>>> import numpy as np
>>> np.set_printoptions(suppress=True, linewidth=160)
>>> K = np.load("data.npy")
>>> K
array([[ -5,   3,  -3,   3,  -4,   4,  -5],
       [ -9,   0,  -5,   4,  -2,   5,  -7],
       [ -4,  -4,  -5,   5,  -7,   3, -11],
       [ -4,  -7,  -4,   0,  -6,   3,  -8],
       [ -6,  -4,  -1,   3,  -6,   1,  -6],
       [ -3,  -5,  -2,   1,  -1,  -1,  -4],
       [ -2,  -1,  -1,   4,  -5,   1,  -3],
       [ -5,   2,   4,   6,  -3,   1,   0],
       [ -2,   7,   4,   8,  -3,  -1,  -2],
       [ -2,   7,   1,   8,  -2,   1,   0],
       [ -3,  12,  -1,   3,  -5,  -3,  -5],
       [  2,  17,  -1,  -1, -10,  -3, -10],
       [  4,  22,  -3,  -2, -15,  -8,  -8],
       [ -1,  25,  -8,  -1, -20,  -9, -12],
       [  1,  22, -11,  -6, -24,  -8, -15]])
>>> T = np.stack([K, 2 * K, K[::-1]])
>>> np.einsum("bij,cij->bc", T, T)
array([[ 5785, 11570,  1045],
       [11570, 23140,  2090],
       [ 1045,  2090,  5785]])
>>> T.sum(axis=0)
array([[-14,  31, -20,   3, -36,   4, -30],
       [-28,  25, -23,  11, -26,   6, -33],
       [ -8,  10, -18,  13, -36,   1, -41],
       [-10,  -4, -13,  -1, -28,   6, -34],
       [-21,   0,  -4,  12, -23,   0, -23],
       [-11,  -8,  -5,  11,  -5,  -2, -12],
       [ -8,   4,   1,  20, -18,   2, -11],
       [-20,   8,  16,  24, -12,   4,   0],
       [ -8,  20,  11,  28, -14,  -2,  -9],
       [ -9,  16,   1,  25,  -7,   2,  -4],
       [-15,  32,  -4,  12, -21,  -8, -21],
       [  2,  44,  -7,  -3, -36,  -6, -38],
       [  8,  62, -14,  -1, -52, -21, -35],
       [-12,  75, -29,   1, -62, -22, -43],
       [ -2,  69, -36, -15, -76, -20, -50]])
>>> np.linalg.matrix_rank(T)
array([7, 7, 7])
>>> np.round(np.linalg.norm(T, axis=(1, 2)), 2)
array([ 76.06, 152.12,  76.06])
>>> np.linalg.matrix_rank(T.reshape(3, -1))
np.int64(2)
>>> (T @ K.T).shape
(3, 15, 15)
>>> Y = np.c_[K[:, :1] @ np.array([[7]]), np.array([0, -2, 2, 2, 1, -2, -1, 0, 2, -2, 0, -1, -1, 2, 1])]
>>> Y
array([[-35,   0],
       [-63,  -2],
       [-28,   2],
       [-28,   2],
       [-42,   1],
       [-21,  -2],
       [-14,  -1],
       [-35,   0],
       [-14,   2],
       [-14,  -2],
       [-21,   0],
       [ 14,  -1],
       [ 28,  -1],
       [ -7,   2],
       [  7,   1]])
>>> np.linalg.matrix_rank(Y)
np.int64(2)
>>> np.linalg.matrix_rank(np.c_[K, Y])
np.int64(8)
>>> np.round(np.linalg.norm(Y - K @ np.linalg.lstsq(K, Y)[0], axis=0), 2) + 0
array([0., 5.])
>>> d = np.linalg.norm(K[:, None] - K[None], axis=-1)
>>> np.linalg.matrix_rank(d ** 2)
np.int64(9)
>>> np.unravel_index(d.round(6).argmax(), d.shape)
(np.int64(5), np.int64(14))
>>> d[:5, :5].round(2)
array([[ 0.  ,  6.24, 10.2 , 11.18,  8.25],
       [ 6.24,  0.  ,  9.33, 10.58,  8.66],
       [10.2 ,  9.33,  0.  ,  6.71,  7.35],
       [11.18, 10.58,  6.71,  0.  ,  6.24],
       [ 8.25,  8.66,  7.35,  6.24,  0.  ]])
>>> d.shape
(15, 15)
>>> (d + 1e9 * np.eye(15)).round(6).argmin(axis=1)
array([ 1,  0,  3,  4,  6,  4,  4,  8,  9,  8,  8, 12, 11, 14, 13])
>>> idx = K[:, 4] > np.median(K[:, 4])
>>> u = K[idx].mean(axis=0) - K[~idx].mean(axis=0)
>>> idx.astype(int)
array([1, 1, 0, 0, 0, 1, 0, 1, 1, 1, 0, 0, 0, 0, 0])
>>> u.round(2)
array([-2.89, -6.78,  3.72,  4.44,  8.39,  4.06,  5.67])
>>> ((K - K.mean(axis=0)) @ u > 0).astype(int)
array([1, 1, 1, 1, 1, 1, 1, 1, 1, 1, 0, 0, 0, 0, 0])
>>> np.argsort(-np.abs(u).round(6), kind="stable")
array([4, 1, 6, 3, 5, 2, 0])
>>> arr = np.load("arr.npy")
>>> arr
array([[-1,  0,  0,  0,  0,  0,  0,  0,  0,  3],
       [ 0, -3,  0,  0,  0,  0,  0,  0,  0,  0],
       [ 0,  0, -2,  0,  1,  0,  0, -3,  0,  0],
       [ 0,  0, -3,  1,  2,  2, -1, -3, -2,  0],
       [ 0,  0,  1,  3, -3, -2,  2, -2,  2,  0],
       [ 0,  0,  3, -1,  1, -1, -1, -1, -1,  0],
       [ 0,  0, -2, -2,  0, -2, -2,  3,  2,  0],
       [ 0,  0,  2,  2,  0, -1,  3, -3,  2,  0],
       [ 0,  0,  1, -1, -3, -2,  0,  0,  3,  0],
       [-3,  0,  0,  0,  0,  0,  0,  0,  0, -1]])
>>> np.round(np.linalg.det(arr), 2)
np.float64(-60780.0)
>>> mat = np.loadtxt("layer4.csv", delimiter=",")
>>> mat
array([[-1.,  0.,  0.,  0.],
       [ 0.,  1.,  1.,  0.],
       [ 0.,  1.,  2.,  0.],
       [ 0.,  1.,  2.,  0.]])
>>> left, sigma, Vh = np.linalg.svd(mat)
>>> evecs = Vh[:(sigma > 1e-8).sum()]
>>> rng = np.random.default_rng(9807)
>>> vec = mat[3] + 4 * mat[2] + rng.integers(2) * np.eye(4)[1]
>>> vec
array([ 0.,  5., 10.,  0.])
>>> np.allclose(evecs.T @ evecs @ vec, vec)
True
>>> np.flatnonzero(np.linalg.matrix_power((mat != 0) + (mat.T != 0) + np.eye(4), 4)[0])
array([0])
>>> mat @ mat
array([[1., 0., 0., 0.],
       [0., 2., 3., 0.],
       [0., 3., 5., 0.],
       [0., 3., 5., 0.]])
>>> (mat != 0).astype(int)
array([[1, 0, 0, 0],
       [0, 1, 1, 0],
       [0, 1, 1, 0],
       [0, 1, 1, 0]])
>>> r = np.linalg.matrix_rank(mat)
>>> r
np.int64(3)
>>> ns = np.linalg.svd(mat)[2][r:].T
>>> ns @ ns.T
array([[0., 0., 0., 0.],
       [0., 0., 0., 0.],
       [0., 0., 0., 0.],
       [0., 0., 0., 1.]])
>>> mat @ ns
array([[0.],
       [0.],
       [0.],
       [0.]])
>>> [int(np.linalg.matrix_rank(mat[:, :j + 1])) for j in range(4)]
[1, 2, 3, 3]
>>> [int(np.linalg.matrix_rank(mat[:i])) for i in range(1, len(mat) + 1)]
[1, 2, 3, 3]
>>> E = np.loadtxt("test4.csv", delimiter=",")
>>> E
array([[ -6.,   6.,  12.,  15.,   6.,   3.,  -3.,  15.,  -9.,  -9.,  -3.],
       [  0.,   0.,   0.,   0.,   0.,   0.,   0.,   0.,   0.,   0.,   0.],
       [  0.,   0.,   0.,   0.,   0.,   0.,   0.,   0.,   0.,   0.,   0.],
       [  2.,  -2.,  -4.,  -5.,  -2.,  -1.,   1.,  -5.,   3.,   3.,   1.],
       [ -4.,   4.,   8.,  10.,   4.,   2.,  -2.,  10.,  -6.,  -6.,  -2.],
       [  6.,  -6., -12., -15.,  -6.,  -3.,   3., -15.,   9.,   9.,   3.],
       [ -4.,   4.,   8.,  10.,   4.,   2.,  -2.,  10.,  -6.,  -6.,  -2.],
       [  6.,  -6., -12., -15.,  -6.,  -3.,   3., -15.,   9.,   9.,   3.]])
>>> # columns 1 and 4 are equal
>>> w1 = np.array([[1, -2, 2],
...     [2, 1, -1],
...     [2, 1, -1],
...     [2, -2, 1],
...     [0, 0, -2],
...     [0, 0, -2],
...     [2, 0, -2],
...     [1, 0, -1],
...     [0, 1, 2],
...     [2, -2, -1],
...     [-1, 0, -1]])
>>> coef = np.array([3, 0, 2])
>>> H = np.maximum(E @ w1 + coef, 0)
>>> np.linalg.matrix_rank(H)
np.int64(3)
>>> C = np.array([[1, 3], [-2, -1], [0, 1]])
>>> H @ C
array([[ 39., 162.],
       [  3.,  11.],
       [  3.,  11.],
       [  0.,  18.],
       [ 27., 111.],
       [  0.,  50.],
       [ 27., 111.],
       [  0.,  50.]])
>>> X = np.load("mat.npy")
>>> X
array([[-2., -2., -1., -2.,  0.,  0.,  0.,  0.,  0.,  0.,  0.],
       [ 1.,  1.,  1.,  0.,  0.,  0.,  0.,  0.,  0.,  0.,  0.],
       [ 1., -1.,  2., -1., -1.,  0.,  0.,  0.,  0.,  0.,  0.],
       [ 2.,  1.,  1., -2.,  2.,  0.,  0.,  0.,  0.,  0.,  0.],
       [-1.,  1., -1., -2.,  2.,  0.,  0.,  0.,  0.,  0.,  0.],
       [ 0.,  0.,  0.,  0.,  0., -2.,  2., -1.,  2.,  1.,  0.],
       [ 0.,  0.,  0.,  0.,  0.,  2., -2.,  0., -3.,  4., -2.],
       [ 0.,  0.,  0.,  0.,  0.,  3., -3., -5., -1., -3.,  4.],
       [ 0.,  0.,  0.,  0.,  0., -5., -2., -5., -2.,  1.,  4.],
       [ 0.,  0.,  0.,  0.,  0., -1., -5., -4., -4., -2., -2.],
       [ 0.,  0.,  0.,  0.,  0.,  2.,  1.,  5.,  4.,  2., -5.]])
>>> Y = X / np.linalg.norm(X, axis=1, keepdims=True)
>>> G = Y @ Y.T
>>> (np.abs(G) > 0.9).astype(int)
array([[1, 0, 0, 0, 0, 0, 0, 0, 0, 0, 0],
       [0, 1, 0, 0, 0, 0, 0, 0, 0, 0, 0],
       [0, 0, 1, 0, 0, 0, 0, 0, 0, 0, 0],
       [0, 0, 0, 1, 0, 0, 0, 0, 0, 0, 0],
       [0, 0, 0, 0, 1, 0, 0, 0, 0, 0, 0],
       [0, 0, 0, 0, 0, 1, 0, 0, 0, 0, 0],
       [0, 0, 0, 0, 0, 0, 1, 0, 0, 0, 0],
       [0, 0, 0, 0, 0, 0, 0, 1, 0, 0, 0],
       [0, 0, 0, 0, 0, 0, 0, 0, 1, 0, 0],
       [0, 0, 0, 0, 0, 0, 0, 0, 0, 1, 0],
       [0, 0, 0, 0, 0, 0, 0, 0, 0, 0, 1]])
>>> np.argwhere(np.triu(np.abs(G) > 0.95, 1))
array([], shape=(0, 2), dtype=int64)
